% ipython --no-banner

In [1]: import numpy as np

In [2]: np.set_printoptions(precision=2, suppress=True, linewidth=120, floatmode="fixed")

In [3]: tidy = lambda a: np.round(a, 2) + 0

In [4]: F = np.minimum.outer(np.arange(1, 8), np.arange(1, 8)) * 3

In [5]: print(F)
[[ 3  3  3  3  3  3  3]
 [ 3  6  6  6  6  6  6]
 [ 3  6  9  9  9  9  9]
 [ 3  6  9 12 12 12 12]
 [ 3  6  9 12 15 15 15]
 [ 3  6  9 12 15 18 18]
 [ 3  6  9 12 15 18 21]]

In [6]: x = np.array([3, 4, -6, -2, -3, 7, 8])

In [7]: print(np.sign((F @ x).round(6)))
[1 1 1 1 1 1 1]

In [8]: print(np.linalg.norm(F @ x) <= np.linalg.norm(F, 2) * np.linalg.norm(x) + 1e-9)
True

In [9]: print(np.einsum("ij,j->i", F, x))
[ 33  57  69  99 135 180 204]

In [10]: print((F @ x).argmax())
6

In [11]: print((F * x).sum(axis=1))
[ 33  57  69  99 135 180 204]

In [12]: print(F * x)
[[  9  12 -18  -6  -9  21  24]
 [  9  24 -36 -12 -18  42  48]
 [  9  24 -54 -18 -27  63  72]
 [  9  24 -54 -24 -36  84  96]
 [  9  24 -54 -24 -45 105 120]
 [  9  24 -54 -24 -45 126 144]
 [  9  24 -54 -24 -45 126 168]]

In [13]: K = np.loadtxt("test7.csv", delimiter=",")

In [14]: print(K)
[[  0.00   0.60  -0.10   2.00   0.20  -0.80  -0.60   1.60]
 [ -0.10   1.00  -0.60   0.80  -0.20   0.70  -0.30  -0.10]
 [ -2.80  -0.90   1.20  -1.10   0.00   1.40   2.60   0.60]
 [ -0.40  -1.30   0.30  -0.90  -0.20   1.10   0.10  -0.80]
 [  0.50   0.10   0.40   1.00  -2.60   0.00   0.90  -1.80]
 [ 36.00  -2.00 -34.00  10.00 -24.00  22.00  10.00 -10.00]
 [  1.80   0.30  -1.70   0.80  -0.20  -0.70   0.60  -2.10]
 [  0.80   0.20  -0.80  -0.10   0.10  -0.80   0.30  -0.30]
 [  0.90   0.00   0.00   0.40  -1.40   0.70   0.10  -0.80]
 [  1.00   0.30  -0.10   0.50   0.40  -0.40  -0.70   0.90]
 [ -0.50  -0.90   0.60  -1.20   1.20   0.10  -0.20   1.00]
 [ -0.20   2.80   0.70   0.60   1.30   1.00  -0.30  -1.90]
 [  2.10   0.10  -0.60  -0.20  -1.10   0.30  -1.40   1.40]
 [  0.40   1.40   0.50  -1.00  -1.20  -1.20   0.20   0.80]
 [ -1.10  -0.80   1.90  -0.70   0.60  -0.50   0.50  -0.50]
 [  1.30  -1.50   0.90  -0.60  -2.10  -0.90  -0.40  -0.20]
 [ -1.10  -0.60   0.80   0.90   0.10  -0.20  -2.60  -1.60]
 [ -0.80  -0.60  -1.00   0.60  -0.80   0.50  -2.40  -1.20]
 [  1.10  -0.60   1.40  -1.90  -1.30  -0.10  -0.40  -0.10]
 [  1.90   0.50  -0.40  -1.50   0.40   0.50  -0.10  -1.80]
 [  1.30  -0.30  -0.80   1.40  -0.30  -0.80  -1.90  -0.40]
 [  0.00   0.20   0.90  -0.30   0.90   0.40   0.20  -0.90]
 [ -2.40   0.20   1.00   0.60   0.30   2.20   1.50  -1.10]
 [ -1.00   0.70   0.40   0.50   1.50   1.10  -0.50   1.50]
 [  1.00   0.30  -0.60   0.70  -0.30  -1.70   0.50  -0.10]
 [ -1.70  -0.10  -1.50   2.20  -0.40   1.10  -0.50  -1.00]]

In [15]: # row 5 dominates

In [16]: x = np.array([0, -3, 2, -1, 4, -3, -3, -3])

In [17]: target = K @ x

In [18]: print(tidy(np.linalg.pinv(K) @ K))
[[1.00 0.00 0.00 0.00 0.00 0.00 0.00 0.00]
 [0.00 1.00 0.00 0.00 0.00 0.00 0.00 0.00]
 [0.00 0.00 1.00 0.00 0.00 0.00 0.00 0.00]
 [0.00 0.00 0.00 1.00 0.00 0.00 0.00 0.00]
 [0.00 0.00 0.00 0.00 1.00 0.00 0.00 0.00]
 [0.00 0.00 0.00 0.00 0.00 1.00 0.00 0.00]
 [0.00 0.00 0.00 0.00 0.00 0.00 1.00 0.00]
 [0.00 0.00 0.00 0.00 0.00 0.00 0.00 1.00]]

In [19]: rng = np.random.default_rng(20)

In [20]: target = target + 0.3 * rng.normal(size=26)

In [21]: print(tidy(target))
[  -3.91   -6.34   -7.18    3.50   -8.08 -234.15    0.43    0.43   -6.30    0.88    7.18    1.24   -6.79   -6.73
   10.44    2.75   16.28    5.31    2.96    4.93    5.57    6.37   -6.16   -2.09    0.54   -6.07]

In [22]: c, *_ = np.linalg.lstsq(K, target)

In [23]: print(tidy(np.linalg.norm(target - K @ c)))
1.51

In [24]: print(tidy(K.T @ (target - K @ c)))
[0.00 0.00 0.00 0.00 0.00 0.00 0.00 0.00]

In [25]: print(tidy(c))
[ 0.04 -3.00  2.01 -1.01  4.06 -2.99 -2.95 -2.98]
